$ python -q
>>> import numpy as np
>>> np.set_printoptions(suppress=True, linewidth=160)
>>> data = np.load("test12.npy")
>>> data
array([[-1.2, -0.4,  1.2,  1.7,  1.5,  0.6],
       [-1.9,  1. ,  1.3, -1.1,  2. ,  0.7],
       [ 1.2, -0.4,  0.3,  0.4, -0.5, -1.7],
       [ 0.4,  0.9,  1.6,  0.9,  2.2, -1. ],
       [ 0.5,  0.2,  1.8,  1.2, -1. ,  0. ],
       [ 0.6, -0.2, -0.4, -1.3, -0.8,  0.2],
       [ 1.7,  0.1,  1.3,  1.3,  0.3,  0.3],
       [-1.2, -0.5, -0.3, -1.3, -0.7,  0.7],
       [-1.3,  0.8,  0.1, -0.1, -0.5, -0.9],
       [-0.4,  0.3, -0.4,  0.6, -1. , -1.1],
       [ 1.8,  0.1, -0.2, -0.5,  0.3,  0. ]])
>>> ang = np.radians(30)
>>> r_ = np.eye(6)
>>> r_[5, 5] = r_[2, 2] = np.cos(ang)
>>> r_[5, 2], r_[2, 5] = -np.sin(ang), np.sin(ang)
>>> r_.round(3)
array([[ 1.   ,  0.   ,  0.   ,  0.   ,  0.   ,  0.   ],
       [ 0.   ,  1.   ,  0.   ,  0.   ,  0.   ,  0.   ],
       [ 0.   ,  0.   ,  0.866,  0.   ,  0.   ,  0.5  ],
       [ 0.   ,  0.   ,  0.   ,  1.   ,  0.   ,  0.   ],
       [ 0.   ,  0.   ,  0.   ,  0.   ,  1.   ,  0.   ],
       [ 0.   ,  0.   , -0.5  ,  0.   ,  0.   ,  0.866]])
>>> B = data @ r_.T
>>> np.round(np.linalg.det(r_), 3), round(np.trace(r_), 3)
(np.float64(1.0), np.float64(5.732))
>>> np.round(np.linalg.svd(data, compute_uv=False), 3), np.round(np.linalg.svd(B, compute_uv=False), 3)
(array([4.975, 4.57 , 2.959, 2.51 , 1.939, 1.043]), array([4.975, 4.57 , 2.959, 2.51 , 1.939, 1.043]))
>>> u = np.array([-3, 8, 7, 2, -2, 5])
>>> B = r_ + np.outer(u, np.eye(6)[5])
>>> np.linalg.matrix_rank(np.linalg.inv(B) - np.linalg.inv(r_), tol=1e-8)
np.int64(1)
>>> hat = data @ np.linalg.solve(data.T @ data, data.T)
>>> np.round(np.linalg.eigvalsh(hat), 3) + 0
array([0., 0., 0., 0., 0., 1., 1., 1., 1., 1., 1.])
>>> np.round(np.trace(hat), 3)
np.float64(6.0)
>>> x0 = np.array([4, 2, 1, 3, -3, -1])
>>> target = data @ x0
>>> np.round(np.linalg.solve(data.T @ data, data.T @ target), 3)
array([ 4.,  2.,  1.,  3., -3., -1.])
>>> rng = np.random.default_rng(216)
>>> target = target + 0.1 * rng.normal(size=11)
>>> target.round(3)
array([ -4.379, -14.096,   8.825,   2.199,  10.86 ,  -0.25 ,  11.059,  -8.441,  -1.422,   4.582,   5.012])
>>> b, *_ = np.linalg.lstsq(data, target)
>>> [round(float(np.linalg.norm(np.linalg.solve(data.T @ data + lam * np.eye(6), data.T @ target))), 2) for lam in (0, 1, 10, 100)]
[6.3, 5.64, 3.79, 0.96]
>>> b.round(3)
array([ 4.004,  1.963,  1.087,  2.938, -2.979, -1.049])
>>> B = np.array([[-4, 2, 3],
...     [-1, 0, -1],
...     [-5, 5, 3],
...     [4, 0, 3],
...     [-1, 1, -3],
...     [2, 0, 2]])
>>> np.linalg.matrix_rank(data @ B)
np.int64(3)
>>> K = np.loadtxt("m.csv", delimiter=",")
>>> K
array([[ 5.,  0.,  3.,  2.,  4.,  1.],
       [ 5.,  0.,  3.,  2.,  4.,  1.],
       [ 1., -4., -1., -2.,  0., -3.],
       [ 1., -4., -1., -2.,  0., -3.],
       [ 2., -3.,  0., -1.,  1., -2.],
       [ 4., -1.,  2.,  1.,  3.,  0.],
       [ 6.,  1.,  4.,  3.,  5.,  2.],
       [-2., -7., -4., -5., -3., -6.],
       [-2., -7., -4., -5., -3., -6.],
       [ 1., -4., -1., -2.,  0., -3.]])
>>> np.linalg.matrix_rank(K, rtol=0.1)
np.int64(2)
>>> Uu, s, vt = np.linalg.svd(K)
>>> evecs = vt[:(s > 1e-8).sum()]
>>> x0 = K[1] + 3 * K[4] + rng.integers(2) * np.eye(6)[1]
>>> x0
array([11., -8.,  3., -1.,  7., -5.])
>>> np.linalg.matrix_rank(np.vstack([K, x0]))
np.int64(3)
>>> round(float(np.linalg.norm(x0 - evecs.T @ evecs @ x0)), 3)
0.69
